>>> import numpy as np
>>> import numpy.linalg as la
>>> np.set_printoptions(precision=2, suppress=True, linewidth=160)
>>> def rnd(a):
...     return np.round(a, 2) + 0
... 
>>> E = np.load("m.npy")
>>> print(E)
[[1. 5. 0. 0. 0. 0. 0. 0.]
 [5. 2. 5. 0. 0. 0. 0. 0.]
 [0. 5. 1. 5. 0. 0. 0. 0.]
 [0. 0. 5. 2. 5. 0. 0. 0.]
 [0. 0. 0. 5. 1. 5. 0. 0.]
 [0. 0. 0. 0. 5. 0. 5. 0.]
 [0. 0. 0. 0. 0. 5. 2. 5.]
 [0. 0. 0. 0. 0. 0. 5. 2.]]
>>> x = np.array([-4, 3, -5, 1, 4, 2, -1, 4])
>>> a = np.maximum(E @ x, 0)
>>> print(E.T @ a)
[ 11. 130.  15. 170.  94. 235. 146. 146.]
>>> print(np.flatnonzero(a > 1e-9))
[0 2 4 5 6 7]
>>> print(a)
[11.  0. 15.  0. 19. 15. 28.  3.]
>>> print(np.maximum(E @ (3 * x), 0))
[33.  0. 45.  0. 57. 45. 84.  9.]
>>> print([round(float(la.det(E[:i, :i])), 2) + 0 for i in range(1, 9)])
[1.0, -23.0, -48.0, 479.0, 1679.0, -11975.0, -65925.0, 167525.0]
>>> rng = np.random.default_rng(206)
>>> idx = rng.permutation(8)
>>> print(idx)
[5 6 0 2 1 7 4 3]
>>> other = E[idx][:, idx]
>>> print(rnd(np.sort(np.abs(la.eigvals(other)))))
[ 0.51  2.9   3.34  6.31  6.66  8.21  9.09 10.72]
>>> print(rnd(la.det(other)), rnd(la.det(E[idx])))
167525.0 167525.0
>>> print(np.diag(other))
[0. 2. 1. 1. 2. 2. 1. 2.]
>>> print(np.allclose(other, E))
False
>>> other = E + rng.integers(-2, 3, (8, 7)) @ rng.integers(-2, 3, (7, 8))
>>> print(other)
[[ -6.   0.  -3. -12.   4.  -7.   7.   3.]
 [ -4.   4.   4.   8.  12.   5.   2.   9.]
 [  0.   6.  -7.  22.   2.  10.  -1.   2.]
 [ -3.   2.   4.   8.   7.   5.   6.   5.]
 [  2.  -4.  -6.   5.  -3.   1.   2.   2.]
 [  4.   1.  -2.   1.  -3.  -1.   9.   0.]
 [ -4.   3.   3.   6.   8.  12.   2.   7.]
 [ -4.   0.  -5.   4.  -1.   3.  11.   7.]]
>>> print(np.abs(other - E).sum(axis=1))
[48. 48. 41. 30. 24. 21. 33. 28.]
>>> print(other - E)
[[ -7.  -5.  -3. -12.   4.  -7.   7.   3.]
 [ -9.   2.  -1.   8.  12.   5.   2.   9.]
 [  0.   1.  -8.  17.   2.  10.  -1.   2.]
 [ -3.   2.  -1.   6.   2.   5.   6.   5.]
 [  2.  -4.  -6.   0.  -4.  -4.   2.   2.]
 [  4.   1.  -2.   1.  -8.  -1.   4.   0.]
 [ -4.   3.   3.   6.   8.   7.   0.   2.]
 [ -4.   0.  -5.   4.  -1.   3.   6.   5.]]
>>> print(rnd(la.svd(other - E, compute_uv=False)))
[32.   21.77 16.75  8.42  4.09  1.95  1.01  0.  ]
>>> vals, evecs = la.eigh(E)
>>> print(np.unique(vals.round(6) + 0, return_counts=True)[1])
[1 1 1 1 1 1 1 1]
>>> print(np.abs(evecs[:, -1]).round(6).argmax())
3
>>> print(rnd(evecs.T @ E @ evecs))
[[-8.21  0.    0.    0.    0.    0.    0.    0.  ]
 [ 0.   -6.31  0.    0.    0.    0.    0.    0.  ]
 [ 0.    0.   -3.34  0.    0.    0.    0.    0.  ]
 [ 0.    0.    0.   -0.51  0.    0.    0.    0.  ]
 [ 0.    0.    0.    0.    2.9   0.    0.    0.  ]
 [ 0.    0.    0.    0.    0.    6.66  0.    0.  ]
 [ 0.    0.    0.    0.    0.    0.    9.09  0.  ]
 [ 0.    0.    0.    0.    0.    0.    0.   10.72]]
>>> print(rnd(evecs @ np.diag(vals) @ evecs.T))
[[1. 5. 0. 0. 0. 0. 0. 0.]
 [5. 2. 5. 0. 0. 0. 0. 0.]
 [0. 5. 1. 5. 0. 0. 0. 0.]
 [0. 0. 5. 2. 5. 0. 0. 0.]
 [0. 0. 0. 5. 1. 5. 0. 0.]
 [0. 0. 0. 0. 5. 0. 5. 0.]
 [0. 0. 0. 0. 0. 5. 2. 5.]
 [0. 0. 0. 0. 0. 0. 5. 2.]]
>>> print(rnd(vals))
[-8.21 -6.31 -3.34 -0.51  2.9   6.66  9.09 10.72]
>>> print(rnd(la.eigvalsh(E + 2 * np.eye(8))))
[-6.21 -4.31 -1.34  1.49  4.9   8.66 11.09 12.72]
>>> print(rnd(np.abs(evecs[:, -1])))
[0.18 0.36 0.44 0.5  0.43 0.33 0.28 0.16]
>>> print(rnd(la.eigvalsh(E @ E)))
[  0.26   8.43  11.15  39.86  44.4   67.4   82.68 114.81]
